$ ipython --no-banner

In [1]: import numpy as np

In [2]: np.set_printoptions(suppress=True, linewidth=100)

In [3]: feats = np.array([[-1.3, -1.1, 0.5, -0.5],
   ...:     [-0.9, 0.0, 0.8, -0.9],
   ...:     [0.6, 0.1, -0.5, -1.1],
   ...:     [-0.5, 0.5, -0.3, -0.8],
   ...:     [-1.5, -1.2, 1.1, -0.8]])

In [4]: rng = np.random.default_rng(760)

In [5]: feats[3] = feats[2] + 0.1 * rng.normal(size=4)

In [6]: feats.round(1)
Out[6]: 
array([[-1.3, -1.1,  0.5, -0.5],
       [-0.9,  0. ,  0.8, -0.9],
       [ 0.6,  0.1, -0.5, -1.1],
       [ 0.6,  0.1, -0.5, -1.2],
       [-1.5, -1.2,  1.1, -0.8]])

In [7]: q, V = np.linalg.qr(feats[:, :2])[0], np.linalg.qr(feats[:, 2:])[0]

In [8]: sigma = np.linalg.svd(q.T @ V, compute_uv=False)

In [9]: (sigma > 0.9).sum()
Out[9]: np.int64(1)

In [10]: hat = feats @ np.linalg.solve(feats.T @ feats, feats.T)

In [11]: np.round((np.eye(5) - hat) @ feats, 1) + 0
Out[11]: 
array([[0., 0., 0., 0.],
       [0., 0., 0., 0.],
       [0., 0., 0., 0.],
       [0., 0., 0., 0.],
       [0., 0., 0., 0.]])

In [12]: np.allclose(hat @ hat, hat)
Out[12]: True

In [13]: np.round(hat @ feats[:, 1], 1) + 0
Out[13]: array([-1.1,  0. ,  0.1,  0.1, -1.2])

In [14]: print(hat.round(1) + 0)
[[1.  0.  0.  0.  0. ]
 [0.  1.  0.  0.  0. ]
 [0.  0.  0.5 0.5 0. ]
 [0.  0.  0.5 0.5 0. ]
 [0.  0.  0.  0.  1. ]]

In [15]: round(np.trace(hat), 1)
Out[15]: np.float64(4.0)

In [16]: np.round(feats.reshape(2, -1), 1)
Out[16]: 
array([[-1.3, -1.1,  0.5, -0.5, -0.9,  0. ,  0.8, -0.9,  0.6,  0.1],
       [-0.5, -1.1,  0.6,  0.1, -0.5, -1.2, -1.5, -1.2,  1.1, -0.8]])

In [17]: np.round(feats.ravel(order="F"), 1)
Out[17]: 
array([-1.3, -0.9,  0.6,  0.6, -1.5, -1.1,  0. ,  0.1,  0.1, -1.2,  0.5,  0.8, -0.5, -0.5,  1.1,
       -0.5, -0.9, -1.1, -1.2, -0.8])

In [18]: t3 = feats.reshape(5, 2, -1)

In [19]: np.round(t3.transpose(1, 0, 2), 1)
Out[19]: 
array([[[-1.3, -1.1],
        [-0.9,  0. ],
        [ 0.6,  0.1],
        [ 0.6,  0.1],
        [-1.5, -1.2]],

       [[ 0.5, -0.5],
        [ 0.8, -0.9],
        [-0.5, -1.1],
        [-0.5, -1.2],
        [ 1.1, -0.8]]])

In [20]: t3.shape
Out[20]: (5, 2, 2)

In [21]: out = np.c_[feats[:, :1] @ np.array([[0]]), np.array([3, 1, 0, 0, 0])]

In [22]: out
Out[22]: 
array([[0., 3.],
       [0., 1.],
       [0., 0.],
       [0., 0.],
       [0., 0.]])

In [23]: np.round(np.linalg.norm(np.linalg.qr(feats)[0].T @ out, axis=0) ** 2 / ((out ** 2).sum(axis=0) + 1e-12), 1)
Out[23]: array([0., 1.])

In [24]: print(np.round(np.linalg.norm(out - feats @ np.linalg.lstsq(feats, out)[0], axis=0), 1))
[0.  0.1]

In [25]: np.linalg.matrix_rank(out)
Out[25]: np.int64(1)

In [26]: rank = np.linalg.matrix_rank(out)

In [27]: print(rank)
1

In [28]: ns = np.linalg.svd(out)[2][rank:].T

In [29]: [int(np.linalg.matrix_rank(out[:i])) for i in range(1, len(out) + 1)]
Out[29]: [1, 1, 1, 1, 1]

In [30]: out @ ns
Out[30]: 
array([[0.],
       [0.],
       [0.],
       [0.],
       [0.]])

In [31]: ns.shape
Out[31]: (2, 1)

In [32]: out = np.array([[0, 1], [2, 0]])

In [33]: cent = np.array([[-4, -4], [-5, -5]])

In [34]: M = np.kron(out, cent)

In [35]: print(M)
[[  0   0  -4  -4]
 [  0   0  -5  -5]
 [ -8  -8   0   0]
 [-10 -10   0   0]]

In [36]: np.round(np.trace(np.linalg.pinv(M) @ M), 1)
Out[36]: np.float64(2.0)

In [37]: hat = np.triu(np.array([[0, 1, 0, 2], [1, 0, 2, 1], [4, 2, 5, 3], [4, 1, 0, 5]]), 1) + np.eye(4)

In [38]: out = hat @ M @ np.linalg.inv(hat)

In [39]: out
Out[39]: 
array([[-20.,   0.,  -9.,  58.],
       [-26.,   0.,  -5.,  62.],
       [-38.,   0.,   0.,  76.],
       [-10.,   0.,   0.,  20.]])

In [40]: np.linalg.matrix_rank(out)
Out[40]: np.int64(2)

In [41]: hat @ M - M @ hat
Out[41]: 
array([[-20., -20.,  -5.,   7.],
       [-26., -26.,   0.,  15.],
       [-30., -22.,  16.,  24.],
       [  0.,  10.,  20.,  30.]])

In [42]: np.round(np.poly(out), 1) + 0
Out[42]: array([   1.,    0., -162.,    0.,    0.])

In [43]: left, sigma, Vh = np.linalg.svd(M, full_matrices=False)

In [44]: np.round(Vh @ Vh.T, 1) + 0
Out[44]: 
array([[1., 0., 0., 0.],
       [0., 1., 0., 0.],
       [0., 0., 1., 0.],
       [0., 0., 0., 1.]])

In [45]: print(left.shape, sigma.shape, Vh.shape)
(4, 4) (4,) (4, 4)

In [46]: print(np.round(left.T @ M @ Vh.T, 1) + 0)
[[18.1  0.   0.   0. ]
 [ 0.   9.1  0.   0. ]
 [ 0.   0.   0.   0. ]
 [ 0.   0.   0.   0. ]]

In [47]: print(np.round(np.abs(Vh[0]), 1))
[0.7 0.7 0.  0. ]

In [48]: data = np.load("m.npy")

In [49]: data
Out[49]: 
array([[ 6,  9, 11,  4,  7],
       [ 6,  9, 11,  4,  7],
       [ 4,  7,  9,  2,  5]])

In [50]: # rows and columns are dependent

In [51]: [round(float(x), 1) for x in np.linalg.svd(data, compute_uv=False)[:3]]
Out[51]: [27.9, 1.2, 0.0]

In [52]: rank = np.linalg.matrix_rank(data)

In [53]: rank
Out[53]: np.int64(2)

In [54]: ns = np.linalg.svd(data)[2][rank:].T

In [55]: np.linalg.matrix_rank(data.T @ data), np.linalg.matrix_rank(data @ data.T)
Out[55]: (np.int64(2), np.int64(2))

In [56]: np.round(data @ ns, 1) + 0
Out[56]: 
array([[0., 0., 0.],
       [0., 0., 0.],
       [0., 0., 0.]])

In [57]: print([int(np.linalg.matrix_rank(data[:, :j + 1])) for j in range(5)])
[1, 2, 2, 2, 2]

In [58]: left, sigma, Vh = np.linalg.svd(data)

In [59]: V = Vh[:(sigma > 1e-8).sum()]

In [60]: x0 = data[2] + 3 * data[1] + rng.integers(2) * np.eye(5)[0]

In [61]: x0
Out[61]: array([22., 34., 42., 14., 26.])

In [62]: np.round(V.T @ V, 1) + 0
Out[62]: 
array([[ 0.3,  0.1,  0. ,  0.4,  0.2],
       [ 0.1,  0.3,  0.4,  0. ,  0.2],
       [ 0. ,  0.4,  0.6, -0.2,  0.2],
       [ 0.4,  0. , -0.2,  0.6,  0.2],
       [ 0.2,  0.2,  0.2,  0.2,  0.2]])

In [63]: round(np.linalg.norm(x0 - V.T @ V @ x0), 1)
Out[63]: np.float64(0.0)
